$ python -q
>>> import numpy as np
>>> np.set_printoptions(precision=1, suppress=True, linewidth=200)
>>> rd = lambda a: np.round(a, 1) + 0
>>> J = np.load("m.npy")
>>> J
array([[ 3.1,  0. ,  2. , -1. ],
       [-3. , -1.9,  0. ,  0. ],
       [-3. ,  0. , -2.9, -1. ],
       [ 3. ,  0. ,  2. , -0.9]])
>>> Uu, s, Vt = np.linalg.svd(J)
>>> np.argmax(s[:-1] / (s[1:] + 1e-6)) + 1
np.int64(3)
>>> Y = Uu[:, :3] @ np.diag(s[:3]) @ Vt[:3]
>>> rd(np.linalg.norm(J - Y, 2)), rd(s[3])
(np.float64(0.0), np.float64(0.0))
>>> np.linalg.matrix_rank(J, rtol=0.05)
np.int64(3)
>>> round(np.log10(np.linalg.cond(J)))
3
>>> mat = np.load("layer5.npy")
>>> mat
array([[-1.2, -0.8, -1. ,  1.9,  0.1, -0.1],
       [-1.2, -0.8, -0.9,  1.9, -0.1, -0.1],
       [ 0.4,  0. , -1.5,  1.8, -1.2,  1.4]])
>>> vec = np.array([1, -1, 1, -2, 2, 1])
>>> rd((mat * vec).sum(axis=1))
array([-5.1, -5.4, -5.7])
>>> vec @ mat
Traceback (most recent call last):
  File "<python-input-15>", line 1, in <module>
    vec @ mat
    ~~~~^~~~~
ValueError: matmul: Input operand 1 has a mismatch in its core dimension 0, with gufunc signature (n?,k),(k,m?)->(n?,m?) (size 3 is different from 6)
>>> (mat @ vec).argmax()
np.int64(0)
>>> Y = mat / np.linalg.norm(mat, axis=1, keepdims=True)
>>> cov = Y @ Y.T
>>> rd(np.degrees(np.arccos(np.clip(cov[1, 0], -1, 1))))
np.float64(4.9)
>>> np.argwhere(np.triu(np.abs(cov) > 0.95, 1))
array([[0, 1]])
>>> rd(cov)
array([[1. , 1. , 0.5],
       [1. , 1. , 0.6],
       [0.5, 0.6, 1. ]])
>>> (np.abs(cov) > 0.9).astype(int)
array([[1, 1, 0],
       [1, 1, 0],
       [0, 0, 1]])
>>> A = np.loadtxt("test9.csv", delimiter=",")
>>> A
array([[  4.8,   0.5,  -0.4,  -7.9],
       [  8.3, -17.7,  -7.3,   8.4],
       [  2. ,   9.2,  -0.9,   6.1],
       [ -5.8,  10.1, -10.5, -12.2],
       [ 10.2,   4.9,   5.8,   5.9],
       [ -7.9,   6.1,  -9.3,   2.8],
       [ -7.9,  -4.2,  -8.6, -13.2],
       [ 10.1, -10.9, -13.1,  -6.2],
       [ 17.2,   6.6,   0.2,   1.1],
       [  5.8,  -2.4,  -2.3,  -9.7],
       [  7.2,   4.2,   7.8,   8.6],
       [  1.2,   3.5, -13.1,   2.2],
       [ -0.4,   1.2,  -9. ,   5.1],
       [  4.7,  -1. ,  -6.6,  -0.1],
       [  5.3,  -7.4,  11.6,  21.9]])
>>> rng = np.random.default_rng(2926)
>>> z = rng.permutation(4)
>>> Y = A[:, z] * rng.choice([-1, 1], 4)
>>> Y
array([[ -4.8,   7.9,   0.4,  -0.5],
       [ -8.3,  -8.4,   7.3,  17.7],
       [ -2. ,  -6.1,   0.9,  -9.2],
       [  5.8,  12.2,  10.5, -10.1],
       [-10.2,  -5.9,  -5.8,  -4.9],
       [  7.9,  -2.8,   9.3,  -6.1],
       [  7.9,  13.2,   8.6,   4.2],
       [-10.1,   6.2,  13.1,  10.9],
       [-17.2,  -1.1,  -0.2,  -6.6],
       [ -5.8,   9.7,   2.3,   2.4],
       [ -7.2,  -8.6,  -7.8,  -4.2],
       [ -1.2,  -2.2,  13.1,  -3.5],
       [  0.4,  -5.1,   9. ,  -1.2],
       [ -4.7,   0.1,   6.6,   1. ],
       [ -5.3, -21.9, -11.6,   7.4]])
>>> Uu, _, Vt = np.linalg.svd(A.T @ Y)
>>> z
array([0, 3, 2, 1])
>>> rd(np.linalg.lstsq(A, Y)[0])
array([[-1.,  0.,  0.,  0.],
       [ 0.,  0.,  0., -1.],
       [ 0.,  0., -1.,  0.],
       [ 0., -1.,  0.,  0.]])
>>> Ac = (A - A.mean(axis=0)) / A.std(axis=0)
>>> rd(Ac.std(axis=0))
array([1., 1., 1., 1.])
>>> np.argwhere(np.abs(Ac) > 2)
array([[ 1,  1],
       [14,  2],
       [14,  3]])
>>> b = np.linalg.lstsq(np.delete(Ac, 3, axis=1), Ac[:, 3])[0]
>>> np.abs(b).argmax()
np.int64(2)
>>> u, v = A[12], A[2]
>>> rd(u @ v)
np.float64(49.4)
>>> rd(u @ u)
np.float64(108.6)
>>> p = (u @ v) / (u @ u) * u
>>> rd(v - p)
array([2.2, 8.7, 3.2, 3.8])
>>> rd((v - p) @ u)
np.float64(0.0)
>>> rd(np.outer(u, v))
array([[ -0.8,  -3.7,   0.4,  -2.4],
       [  2.4,  11. ,  -1.1,   7.3],
       [-18. , -82.8,   8.1, -54.9],
       [ 10.2,  46.9,  -4.6,  31.1]])
>>> rd(p)
array([-0.2,  0.5, -4.1,  2.3])
>>> X = np.load("block7.npy")
>>> rd(X)
array([[ 0.3,  0.6,  0.4, -0.3,  0.2, -0.3,  0.5,  0.1],
       [ 0.2,  0.3, -0.6,  0.1,  0. ,  0.1,  0.2, -0.6],
       [ 0.2,  0. ,  0.5,  0.6, -0.1, -0.3, -0.3, -0.5],
       [ 0.6, -0.4, -0.3, -0.2, -0.1, -0.5, -0.1,  0.1],
       [ 0.3, -0.4,  0.2,  0.1,  0.7,  0.3,  0.2, -0.2],
       [ 0.5,  0.2,  0. ,  0.5, -0.2,  0.4,  0. ,  0.5],
       [-0.1, -0.3,  0.1,  0.2, -0.4,  0. ,  0.8,  0. ],
       [ 0.3, -0.1,  0.3, -0.5, -0.4,  0.4, -0.1, -0.3]])
>>> rd(X.reshape(2, -1))
array([[ 0.3,  0.6,  0.4, -0.3,  0.2, -0.3,  0.5,  0.1,  0.2,  0.3, -0.6,  0.1,  0. ,  0.1,  0.2, -0.6,  0.2,  0. ,  0.5,  0.6, -0.1, -0.3, -0.3, -0.5,  0.6, -0.4, -0.3, -0.2, -0.1, -0.5, -0.1,
         0.1],
       [ 0.3, -0.4,  0.2,  0.1,  0.7,  0.3,  0.2, -0.2,  0.5,  0.2,  0. ,  0.5, -0.2,  0.4,  0. ,  0.5, -0.1, -0.3,  0.1,  0.2, -0.4,  0. ,  0.8,  0. ,  0.3, -0.1,  0.3, -0.5, -0.4,  0.4, -0.1,
        -0.3]])
>>> blk = X.reshape(8, 2, -1)
>>> rd(blk.sum(axis=1))
array([[ 0.5,  0.2,  0.8, -0.2],
       [ 0.2,  0.4, -0.4, -0.5],
       [ 0. , -0.3,  0.2,  0.1],
       [ 0.5, -1. , -0.4,  0. ],
       [ 1. , -0.1,  0.4, -0.1],
       [ 0.4,  0.6, -0.1,  1. ],
       [-0.6, -0.3,  0.9,  0.3],
       [-0.1,  0.3,  0.2, -0.9]])
>>> rd(blk.transpose(1, 0, 2))
array([[[ 0.3,  0.6,  0.4, -0.3],
        [ 0.2,  0.3, -0.6,  0.1],
        [ 0.2,  0. ,  0.5,  0.6],
        [ 0.6, -0.4, -0.3, -0.2],
        [ 0.3, -0.4,  0.2,  0.1],
        [ 0.5,  0.2,  0. ,  0.5],
        [-0.1, -0.3,  0.1,  0.2],
        [ 0.3, -0.1,  0.3, -0.5]],

       [[ 0.2, -0.3,  0.5,  0.1],
        [ 0. ,  0.1,  0.2, -0.6],
        [-0.1, -0.3, -0.3, -0.5],
        [-0.1, -0.5, -0.1,  0.1],
        [ 0.7,  0.3,  0.2, -0.2],
        [-0.2,  0.4,  0. ,  0.5],
        [-0.4,  0. ,  0.8,  0. ],
        [-0.4,  0.4, -0.1, -0.3]]])
>>> F = np.load("a.npy")
>>> F
array([[4.3, 0. , 7. , 6. , 7. , 4. , 8. ],
       [2. , 4.3, 7. , 3. , 5. , 9. , 9. ],
       [2. , 1. , 6.3, 2. , 8. , 3. , 4. ],
       [0. , 7. , 8. , 9.3, 2. , 5. , 7. ],
       [4. , 0. , 0. , 0. , 4.3, 4. , 2. ],
       [8. , 1. , 9. , 5. , 2. , 0.3, 9. ],
       [4. , 0. , 7. , 6. , 7. , 4. , 8.3]])
>>> np.argsort(-np.linalg.norm(F, axis=0).round(6), kind="stable")[:3]
array([6, 2, 4])
>>> Y = F / np.linalg.norm(F, axis=1, keepdims=True)
>>> cov = Y @ Y.T
>>> np.argwhere(np.triu(np.abs(cov) > 0.95, 1))
array([[0, 6]])
>>> rd(cov)
array([[1. , 0.9, 0.9, 0.8, 0.7, 0.9, 1. ],
       [0.9, 1. , 0.8, 0.9, 0.7, 0.7, 0.9],
       [0.9, 0.8, 1. , 0.7, 0.7, 0.7, 0.9],
       [0.8, 0.9, 0.7, 1. , 0.3, 0.7, 0.8],
       [0.7, 0.7, 0.7, 0.3, 1. , 0.5, 0.7],
       [0.9, 0.7, 0.7, 0.7, 0.5, 1. , 0.9],
       [1. , 0.9, 0.9, 0.8, 0.7, 0.9, 1. ]])
>>> rd(np.linalg.norm(Y, axis=1))
array([1., 1., 1., 1., 1., 1., 1.])
>>> vec = np.array([-2, 2, 3, -2, 1, 2, 3])
>>> rhs = F @ vec
>>> rd(rhs)
array([39.4, 69.6, 38.9, 52.4, 10.3, 32.6, 40.9])
>>> rd(np.linalg.solve(F, rhs + F[:, 6]))
array([-2.,  2.,  3., -2.,  1.,  2.,  4.])
>>> rd(np.linalg.solve(F.T, F[2]))
array([0., 0., 1., 0., 0., 0., 0.])
>>> np.linalg.norm(F, axis=1).argmax()
np.int64(3)
>>> rd(np.linalg.norm(F, "nuc"))
np.float64(65.4)
>>> rd(np.linalg.norm(F, axis=0))
array([11.1,  8.3, 18.2, 14. , 14.6, 12.8, 19.1])
>>> np.allclose(F @ F.T, F.T @ F)
False
>>> rd(np.abs(np.linalg.eigvals(F)).max())
np.float64(30.7)
>>> (F - F.T) / 2
array([[ 0. , -1. ,  2.5,  3. ,  1.5, -2. ,  2. ],
       [ 1. ,  0. ,  3. , -2. ,  2.5,  4. ,  4.5],
       [-2.5, -3. ,  0. , -3. ,  4. , -3. , -1.5],
       [-3. ,  2. ,  3. ,  0. ,  1. ,  0. ,  0.5],
       [-1.5, -2.5, -4. , -1. ,  0. ,  1. , -2.5],
       [ 2. , -4. ,  3. ,  0. , -1. ,  0. ,  2.5],
       [-2. , -4.5,  1.5, -0.5,  2.5, -2.5,  0. ]])
>>> np.trace(F)
np.float64(37.1)
>>> F.inv()
Traceback (most recent call last):
  File "<python-input-71>", line 1, in <module>
    F.inv()
    ^^^^^
AttributeError: 'numpy.ndarray' object has no attribute 'inv'
>>> feats = np.load("case11.npy")
>>> feats
array([[4., 1., 1.],
       [1., 4., 1.],
       [1., 1., 4.]])
>>> # symmetric
>>> np.sort(np.abs(np.fft.fft(feats[0]))), rd(np.sort(np.linalg.svd(feats, compute_uv=False)))
(array([3., 3., 6.]), array([3., 3., 6.]))
>>> feats @ (-1.0) ** np.arange(3)
array([ 4., -2.,  4.])
>>> (feats @ feats)[0]
array([18.,  9.,  9.])
>>> np.allclose(feats @ feats.T, feats.T @ feats)
True
>>> Y = np.array([[-7, -9, -4], [-8, -6, 0]])
>>> cent = np.kron(Y, feats)
>>> cent.shape
(6, 9)
>>> np.linalg.matrix_rank(cent)
np.int64(6)
>>> cov = feats.T @ feats
>>> np.allclose(cov, cov.T)
True
>>> np.linalg.matrix_rank(cov)
np.int64(3)
>>> np.trace(cov), (feats ** 2).sum()
(np.float64(54.0), np.float64(54.0))
>>> (feats @ feats.T).shape
(3, 3)
>>> cov
array([[18.,  9.,  9.],
       [ 9., 18.,  9.],
       [ 9.,  9., 18.]])
>>> low = np.linalg.cholesky(feats)
>>> rd(low @ low.T)
array([[4., 1., 1.],
       [1., 4., 1.],
       [1., 1., 4.]])
>>> Uu, s, Vt = np.linalg.svd(F)
>>> np.argmax(s[:-1] / (s[1:] + 1e-6)) + 1
np.int64(6)
>>> Y = Uu[:, :6] @ np.diag(s[:6]) @ Vt[:6]
>>> rd(Y)
array([[4.3, 0. , 7. , 6. , 7. , 4. , 8.1],
       [2. , 4.3, 7. , 3. , 5. , 9. , 9. ],
       [2. , 1. , 6.3, 2. , 8. , 3. , 4. ],
       [0. , 7. , 8. , 9.3, 2. , 5. , 7. ],
       [4. , 0. , 0. , 0. , 4.3, 4. , 2. ],
       [8. , 1. , 9. , 5. , 2. , 0.3, 9. ],
       [4. , 0. , 7. , 6. , 7. , 4. , 8.3]])
>>> np.linalg.matrix_rank(Y)
np.int64(6)
>>> rd(np.abs(F - Y).max())
np.float64(0.1)
>>> data = np.load("arr.npy")
>>> data
array([[ 1.1,  3. ,  2. , -3. ],
       [ 3. , -1.9, -3. , -2. ],
       [-3. , -3. ,  1.1, -2. ],
       [ 1. ,  3. ,  2. , -2.9]])
>>> blk = np.stack([data, 5 * data, data[::-1]])
>>> blk.shape
(3, 4, 4)
>>> z = rng.permutation(4)
>>> z
array([3, 0, 1, 2])
>>> Y = data[z][:, z]
>>> rd(np.linalg.det(Y)), rd(np.linalg.det(data[z]))
(np.float64(3.8), np.float64(-3.8))
